$ python3 -q
>>> import numpy as np
>>> np.set_printoptions(precision=2, suppress=True, linewidth=160)
>>> def rnd(a):
...     return np.round(a, 2) + 0
... 
>>> B = np.array([[-2, 2, 0, -1, 2, 0, 2],
...     [0, 0, 3, -3, 0, -1, -3],
...     [-3, 0, 3, 3, 2, 1, 0],
...     [2, -2, 2, -3, -1, -2, 2],
...     [-3, 1, -2, 0, 3, -3, -2],
...     [-3, -3, -3, 1, 3, 2, 0],
...     [-1, 3, 0, -2, -3, 2, 1],
...     [3, -1, 3, -2, 0, -2, -3],
...     [-3, 0, 0, 3, 2, -2, -1],
...     [-1, -2, 3, -2, 0, -2, 0],
...     [3, -1, 0, -3, -1, -1, 2]])
>>> J = B.T @ B
>>> print(J)
[[ 64  -9  16 -36 -36  -7   5]
 [ -9  33  -6   4  -8   8   2]
 [ 16  -6  53 -21 -11 -16 -10]
 [-36   4 -21  59  25  15  -4]
 [-36  -8 -11  25  41  -8 -11]
 [ -7   8 -16  15  -8  36  13]
 [  5   2 -10  -4 -11  13  36]]
>>> w, evecs = np.linalg.eigh(J)
>>> x = np.array([7, 0, 4, 7, 8, 8, 7])
>>> print(np.abs(J).sum(axis=1).max(), rnd(np.abs(w).max()))
173 134.25
>>> print(rnd(x @ J @ x / (x @ x)), rnd(w[0]), rnd(w[-1]))
22.11 6.2 134.25
>>> print(rnd(np.linalg.eigvalsh(J[1:, 1:])))
[11.59 19.22 28.85 35.22 67.16 95.97]
>>> print(x @ J @ x)
6433
>>> w, evecs = np.linalg.eigh(J)
>>> print(rnd(evecs @ np.diag(w) @ evecs.T))
[[ 64.  -9.  16. -36. -36.  -7.   5.]
 [ -9.  33.  -6.   4.  -8.   8.   2.]
 [ 16.  -6.  53. -21. -11. -16. -10.]
 [-36.   4. -21.  59.  25.  15.  -4.]
 [-36.  -8. -11.  25.  41.  -8. -11.]
 [ -7.   8. -16.  15.  -8.  36.  13.]
 [  5.   2. -10.  -4. -11.  13.  36.]]
>>> print((w > 1e-8).sum(), (w < -1e-8).sum())
7 0
>>> print(rnd(np.abs(evecs[:, -1])))
[0.6  0.08 0.35 0.56 0.41 0.15 0.04]
>>> low = np.linalg.cholesky(J)
>>> print(np.linalg.eigvalsh(J).min() > 0)
True
>>> print(rnd(np.diag(low) ** 2))
[64.   31.73 48.56 35.69 14.79 20.33 27.32]
>>> G = J.T @ J
>>> print(G)
[[ 7099  -871  3140 -5825 -4783 -1215   771]
 [ -871  1354  -804   730  -188   861   329]
 [ 3140  -804  4019 -3427 -1849 -1941  -825]
 [-5825   730 -3427  6100  3919  1793  -422]
 [-4783  -188 -1849  3919  3972   -20 -1137]
 [-1215   861 -1941  1793   -20  2123  1105]
 [  771   329  -825  -422 -1137  1105  1731]]
>>> print(rnd(np.linalg.svd(J, compute_uv=False) ** 2))
[18022.62  5059.78  1389.04   872.25   756.15   259.68    38.48]
>>> print(np.linalg.matrix_rank(G))
7
>>> print((J @ J.T).shape)
(7, 7)
>>> print(np.allclose(G, G.T))
True
>>> feats = np.loadtxt("m.csv", delimiter=",")
>>> print(feats)
[[ 11.    -4.17   5.09  -7.22  16.76  -6.7    6.16   7.28  -7.77   2.17]
 [-14.5  -22.44 -23.12 -19.21 -24.03 -18.83 -11.47 -37.12 -29.23 -34.24]
 [ -8.88   5.52 -24.74  -5.47   0.58  -9.08 -17.42  -2.96   2.42   6.29]
 [  9.85  -1.81   5.99  -3.24  15.82  -4.37   6.62   8.23  -2.94   4.89]
 [ -4.13 -14.99  -6.75 -13.92 -12.07 -11.37  -2.19 -19.   -21.98 -23.12]
 [  6.34  -9.01  -1.41  -5.23  11.78 -10.46   1.89  -4.17  -6.54  -1.36]
 [-11.   -16.06 -25.08 -20.66 -15.23 -19.72 -14.32 -27.44 -26.82 -25.92]]
>>> B = np.array([[-1, 1],
...     [0, 0],
...     [-3, 3],
...     [-3, 3],
...     [-3, -3],
...     [0, -2],
...     [3, 2],
...     [-1, 3],
...     [-3, -3],
...     [0, 0]])
>>> B @ feats
Traceback (most recent call last):
  File "<python-input-28>", line 1, in <module>
    B @ feats
    ~~^~~~~~~
ValueError: matmul: Input operand 1 has a mismatch in its core dimension 0, with gufunc signature (n?,k),(k,m?)->(n?,m?) (size 7 is different from 2)
>>> print(np.vstack([feats, B.T]).shape)
(9, 10)
>>> print(rnd(np.einsum("ij->j", feats)))
[-11.32 -62.96 -70.02 -74.95  -6.39 -80.53 -30.73 -75.18 -92.86 -71.29]
>>> print(np.linalg.matrix_rank(feats @ B))
2
